>>> import numpy as np
>>> from numpy import linalg as LA
>>> np.set_printoptions(precision=4, suppress=True, linewidth=140)
>>> def tidy(a):
...     return np.round(a, 4) + 0
... 
>>> X = np.loadtxt("case19.csv", delimiter=",")
>>> print(tidy(X))
[[0.0526 0.0526 0.0526 0.2105 0.0526 0.0526 0.0789 0.1316 0.0263 0.1053 0.1316 0.0526]
 [0.0612 0.2041 0.0408 0.1224 0.0612 0.1224 0.1224 0.1633 0.     0.0204 0.0612 0.0204]
 [0.1455 0.1455 0.1273 0.0545 0.0182 0.0727 0.1091 0.0364 0.     0.1091 0.1091 0.0727]
 [0.1702 0.1915 0.     0.1064 0.0426 0.0638 0.     0.0213 0.0851 0.1489 0.1489 0.0213]
 [0.0192 0.1731 0.1154 0.1538 0.0577 0.0962 0.0385 0.1538 0.0192 0.0385 0.0385 0.0962]
 [0.1304 0.1087 0.     0.1522 0.1957 0.0435 0.     0.087  0.0435 0.1522 0.0652 0.0217]
 [0.0484 0.0806 0.0161 0.1452 0.0323 0.1452 0.0806 0.0161 0.0645 0.1452 0.0806 0.1452]
 [0.0169 0.1525 0.1356 0.1356 0.0339 0.0678 0.0847 0.0678 0.0339 0.0847 0.1525 0.0339]
 [0.1731 0.0577 0.0577 0.0192 0.0962 0.0192 0.0577 0.0962 0.1346 0.0962 0.1731 0.0192]
 [0.0638 0.0426 0.0213 0.0851 0.1064 0.1915 0.1702 0.0426 0.     0.0213 0.1702 0.0851]
 [0.1    0.1286 0.0286 0.0857 0.0857 0.0286 0.1143 0.1    0.1286 0.1286 0.0714 0.    ]
 [0.1636 0.1273 0.0909 0.0182 0.0545 0.0545 0.1636 0.     0.0364 0.0909 0.1273 0.0727]]
>>> # a transition matrix
>>> M2 = X / LA.norm(X, axis=1, keepdims=True)
>>> gram = M2 @ M2.T
>>> print(np.argwhere(np.triu(np.abs(gram) > 0.95, 1)))
[[ 2 11]]
>>> print(tidy(np.degrees(np.arccos(np.clip(gram[8, 0], -1, 1)))))
46.0483
>>> tidy(gram[8])
array([0.6941, 0.583 , 0.7575, 0.8101, 0.53  , 0.7477, 0.5968, 0.6852, 1.    , 0.6298, 0.8619, 0.81  ])
>>> (np.abs(gram) > 0.9).astype(int)
array([[1, 0, 0, 0, 0, 0, 0, 0, 0, 0, 0, 0],
       [0, 1, 0, 0, 1, 0, 0, 0, 0, 0, 0, 0],
       [0, 0, 1, 0, 0, 0, 0, 0, 0, 0, 0, 1],
       [0, 0, 0, 1, 0, 0, 0, 0, 0, 0, 0, 0],
       [0, 1, 0, 0, 1, 0, 0, 0, 0, 0, 0, 0],
       [0, 0, 0, 0, 0, 1, 0, 0, 0, 0, 0, 0],
       [0, 0, 0, 0, 0, 0, 1, 0, 0, 0, 0, 0],
       [0, 0, 0, 0, 0, 0, 0, 1, 0, 0, 0, 0],
       [0, 0, 0, 0, 0, 0, 0, 0, 1, 0, 0, 0],
       [0, 0, 0, 0, 0, 0, 0, 0, 0, 1, 0, 0],
       [0, 0, 0, 0, 0, 0, 0, 0, 0, 0, 1, 0],
       [0, 0, 1, 0, 0, 0, 0, 0, 0, 0, 0, 1]])
>>> print(tidy(LA.norm(M2, axis=1)))
[1. 1. 1. 1. 1. 1. 1. 1. 1. 1. 1. 1.]
>>> mat = np.loadtxt("w.csv", delimiter=",")
>>> mat
array([[ 39.5303,   2.2177, -19.619 ],
       [ 39.7527,   0.1921, -19.428 ],
       [ 40.0599,   0.1275, -20.0468],
       [ 41.2134,   0.3168, -20.248 ],
       [ 39.6598,  -0.4053, -21.9616],
       [ 40.7648,   0.4302, -20.006 ],
       [ 39.3315,   1.9464, -18.5652],
       [ 39.2446,  -0.8374, -20.5954],
       [ 40.8791,  -0.1775, -19.9785],
       [ 40.4945,   0.0047, -22.4877],
       [ 40.6401,   1.6075, -19.2756],
       [ 38.8156,   0.4739, -19.69  ],
       [ 38.6832,  -1.0555, -22.3293],
       [ 40.9294,  -0.3016, -19.3729],
       [ 41.8567,   0.9915, -22.6238],
       [ 40.8695,   0.7548, -19.5124],
       [ 40.3716,   1.5701, -19.6603],
       [ 40.3233,   0.3269, -20.452 ],
       [ 39.8423,  -0.2979, -17.0311],
       [ 40.1187,  -1.9301, -20.3899],
       [ 37.595 ,   0.2251, -21.6331],
       [ 40.5113,   0.3632, -20.074 ],
       [ 41.0518,   1.0264, -20.9769],
       [ 39.8607,  -0.0988, -19.8892],
       [ 39.7855,   0.5787, -20.7255],
       [ 39.387 ,  -1.8815, -20.4282],
       [ 41.0707,   0.3053, -19.961 ],
       [ 38.5482,   0.5876, -20.0763],
       [ 39.0382,  -0.3924, -19.4909],
       [ 40.1344,   0.738 , -19.5278],
       [ 40.6327,   1.7251, -20.9648],
       [ 39.6071,   0.6144, -20.4273],
       [ 40.8614,   0.3889, -20.8414],
       [ 39.5917,   0.5999, -20.9656],
       [ 39.3716,  -1.0133, -20.5591],
       [ 41.3286,  -0.3088, -18.537 ],
       [ 41.4029,   0.0075, -21.1574],
       [ 40.9095,   0.5994, -19.7345],
       [ 40.3617,   0.1238, -21.1299],
       [ 38.8957,   3.0374, -19.5986]])
>>> Xc = mat - mat.mean(axis=0)
>>> vecs = LA.svd(Xc)[2][:1]
>>> M2 = Xc - Xc @ vecs.T @ vecs
>>> tidy((Xc @ vecs.T).std(axis=0))
array([1.1274])
>>> tidy(np.cov(Xc @ vecs.T, rowvar=False))
np.float64(1.3037)
>>> tidy(M2.std(axis=0))
array([0.8989, 0.7822, 0.4916])
>>> vec = np.array([-3, 3, 2])
>>> np.sign((mat @ vec).round(6))
array([-1., -1., -1., -1., -1., -1., -1., -1., -1., -1., -1., -1., -1., -1., -1., -1., -1., -1., -1., -1., -1., -1., -1., -1., -1., -1.,
       -1., -1., -1., -1., -1., -1., -1., -1., -1., -1., -1., -1., -1., -1.])
>>> LA.norm(mat @ vec) <= LA.norm(mat, 2) * LA.norm(vec) + 1e-9
np.True_
>>> Xc = mat - mat.mean(axis=0)
>>> Uu, sig, Vt = LA.svd(Xc, full_matrices=False)
>>> np.abs(Vt[0]).argmax()
np.int64(2)
>>> tidy(sig ** 2 / (sig ** 2).sum())
array([0.4334, 0.302 , 0.2646])
>>> tidy(Xc.mean(axis=0))
array([0., 0., 0.])
>>> tidy(np.abs(Vt[-1]))
array([0.8073, 0.5342, 0.2509])
>>> tidy((sig ** 2).sum() ** 2 / (sig ** 4).sum())
np.float64(2.8648)
>>> LA.matrix_rank(Xc)
np.int64(3)
>>> tidy(sig)
array([7.1305, 5.9523, 5.5708])
>>> tidy(Vt[0] * np.sign(Vt[0, np.abs(Vt[0]).argmax()]))
array([0.0827, 0.5233, 0.8481])
>>> np.abs(Uu[:, 0]).argmax()
np.int64(12)
>>> Uu, sig, Vt = LA.svd(mat)
>>> tidy(sig)
array([284.0904,   7.0196,   5.7248])
>>> np.argmax(sig[:-1] / (sig[1:] + 1e-6)) + 1
np.int64(1)
>>> M2 = Uu[:, :1] @ np.diag(sig[:1]) @ Vt[:1]
>>> tidy(np.abs(mat - M2).max())
np.float64(2.7182)
>>> print(LA.matrix_rank(mat, rtol=0.05))
1
>>> tidy(LA.norm(mat - M2, 2)), tidy(sig[1])
(np.float64(7.0196), np.float64(7.0196))
>>> E = np.load("block6.npy")
>>> E
array([[2, 0, 0, 0, 0, 0],
       [2, 1, 0, 0, 0, 0],
       [0, 2, 1, 0, 0, 0],
       [0, 0, 0, 2, 0, 0],
       [2, 1, 0, 1, 1, 0],
       [1, 2, 0, 1, 1, 0]])
>>> # looks like rank 5
>>> print(LA.matrix_rank(E, rtol=0.1))
4
>>> [round(float(x), 4) for x in LA.svd(E, compute_uv=False)[:3]]
[4.5049, 2.4408, 2.1606]
>>> LA.cond(E) > 100
np.True_
>>> np.prod(np.diag(E)), tidy(LA.det(E))
(np.int64(0), np.float64(0.0))
>>> [int(LA.matrix_rank(LA.matrix_power(E, p))) for p in range(1, 7)]
[5, 5, 5, 5, 5, 5]
>>> LA.lstsq(E[:-1].T, E[-1])[2]
np.int32(5)
>>> tidy(E @ LA.pinv(E) @ E)
array([[2., 0., 0., 0., 0., 0.],
       [2., 1., 0., 0., 0., 0.],
       [0., 2., 1., 0., 0., 0.],
       [0., 0., 0., 2., 0., 0.],
       [2., 1., 0., 1., 1., 0.],
       [1., 2., 0., 1., 1., 0.]])
>>> tidy(np.trace(LA.pinv(E) @ E))
np.float64(5.0)
>>> np.abs(np.diag(LA.qr(E)[1])) > 1e-9
array([ True,  True,  True,  True,  True, False])
